In [1]: import numpy as np

In [2]: np.set_printoptions(precision=1, suppress=True, linewidth=160)

In [3]: def tidy(a):
   ...:     return np.round(a, 1) + 0
   ...: 

In [4]: arr = np.load("w.npy")

In [5]: tidy(arr)
Out[5]: 
array([[ 0.3, -0.7,  0.4,  0.4],
       [-0.7,  0.3,  0.4,  0.4],
       [ 0.4,  0.4,  0.7, -0.3],
       [ 0.4,  0.4, -0.3,  0.7]])

In [6]: # orthonormal columns

In [7]: vals, V = np.linalg.eigh(arr)

In [8]: np.unique(vals.round(6) + 0, return_counts=True)[1]
Out[8]: array([1, 3])

In [9]: (vals > 1e-8).sum(), (vals < -1e-8).sum()
Out[9]: (np.int64(3), np.int64(1))

In [10]: tidy(np.linalg.eigvalsh(arr @ arr))
Out[10]: array([1., 1., 1., 1.])

In [11]: vals, V = np.linalg.eigh(arr)

In [12]: vec = np.array([-2, 0, 1, 2])

In [13]: tidy(vec @ arr @ vec)
Out[13]: np.float64(-1.6)

In [14]: K = np.load("sample9.npy")

In [15]: K
Out[15]: 
array([[  0,   0,   0],
       [-45, -36, -81],
       [-20, -16, -36],
       [-20, -16, -36]])

In [16]: # looks like rank 1

In [17]: U, s, vt = np.linalg.svd(K)

In [18]: V = vt[:(s > 1e-8).sum()]

In [19]: rng = np.random.default_rng(6895)

In [20]: vec = K[1] + -2 * K[2] + rng.integers(2) * np.eye(3)[1]

In [21]: vec
Out[21]: array([-5., -3., -9.])

In [22]: tidy(np.linalg.norm(vec - V.T @ V @ vec))
Out[22]: np.float64(0.9)

In [23]: tidy(np.diag(V.T @ V))
Out[23]: array([0.2, 0.1, 0.7])

In [24]: Y = np.array([[-1, 4, 1], [-5, 2, -2]])

In [25]: Z = np.kron(Y, K)

In [26]: Z.shape
Out[26]: (8, 9)

In [27]: np.linalg.matrix_rank(Z)
Out[27]: np.int64(2)

In [28]: tidy(K @ np.linalg.pinv(K) @ K)
Out[28]: 
array([[  0.,   0.,   0.],
       [-45., -36., -81.],
       [-20., -16., -36.],
       [-20., -16., -36.]])

In [29]: np.allclose(K[:-1].T @ np.linalg.lstsq(K[:-1].T, K[-1])[0], K[-1])
Out[29]: True

In [30]: vec = np.array([0, 2, 1])

In [31]: h = np.maximum(K @ vec, 0)

In [32]: np.flatnonzero(h > 1e-9)
Out[32]: array([], dtype=int64)

In [33]: K.T @ h
Out[33]: array([0, 0, 0])

In [34]: np.maximum(K @ vec, 0) - np.maximum(-K @ vec, 0)
Out[34]: array([   0, -153,  -68,  -68])

In [35]: h
Out[35]: array([0, 0, 0, 0])

In [36]: f = np.array([2, 9])

In [37]: np.convolve(K[0], f)
Out[37]: array([0, 0, 0, 0])

In [38]: np.polyval(f, K[0])
Out[38]: array([9, 9, 9])

In [39]: np.cross(K[0, :3], K[1, :3])
Out[39]: array([0, 0, 0])

In [40]: W0 = np.load("a.npy")

In [41]: W0
Out[41]: 
array([[ 0.5,  0.7,  0. ],
       [-0.5,  0.3,  0.2],
       [-0.1,  0.3,  0.6],
       [-0.7, -0.2, -0.1],
       [-0.6, -0.2,  0.3],
       [ 0.2,  0.4, -0.3],
       [ 0.2, -0.1,  0. ],
       [-0.2, -0.2,  0. ],
       [ 0.5, -0.5, -0.2],
       [ 0. ,  0.2,  0. ],
       [ 0.1,  0.7,  0. ],
       [ 0.1, -0.2, -0.2],
       [ 0.2,  0.5, -0.6],
       [-0.2,  0.1,  0. ]])

In [42]: hat = W0 @ np.linalg.solve(W0.T @ W0, W0.T)

In [43]: np.linalg.matrix_rank(np.eye(14) - hat)
Out[43]: np.int64(11)

In [44]: Y = W0 / np.linalg.norm(W0, axis=1, keepdims=True)

In [45]: gram = Y @ Y.T

In [46]: (gram - 2 * np.eye(14)).round(6).argmax(axis=1)
Out[46]: array([10, 13,  1,  7,  3, 12,  8,  3,  6, 10,  9,  8,  5,  1])

In [47]: tidy(np.degrees(np.arccos(np.clip(gram[7, 3], -1, 1))))
Out[47]: np.float64(30.0)

In [48]: np.argwhere(np.triu(np.abs(gram) > 0.95, 1))
Out[48]: 
array([[ 0,  7],
       [ 1,  8],
       [ 5, 12],
       [ 6, 13],
       [ 9, 10]])

In [49]: tidy(gram[7])
Out[49]: array([-1. ,  0.2, -0.2,  0.9,  0.8, -0.8, -0.3,  1. ,  0. , -0.7, -0.8,  0.2, -0.6,  0.3])

In [50]: tidy(np.linalg.norm(Y, axis=1))
Out[50]: array([1., 1., 1., 1., 1., 1., 1., 1., 1., 1., 1., 1., 1., 1.])
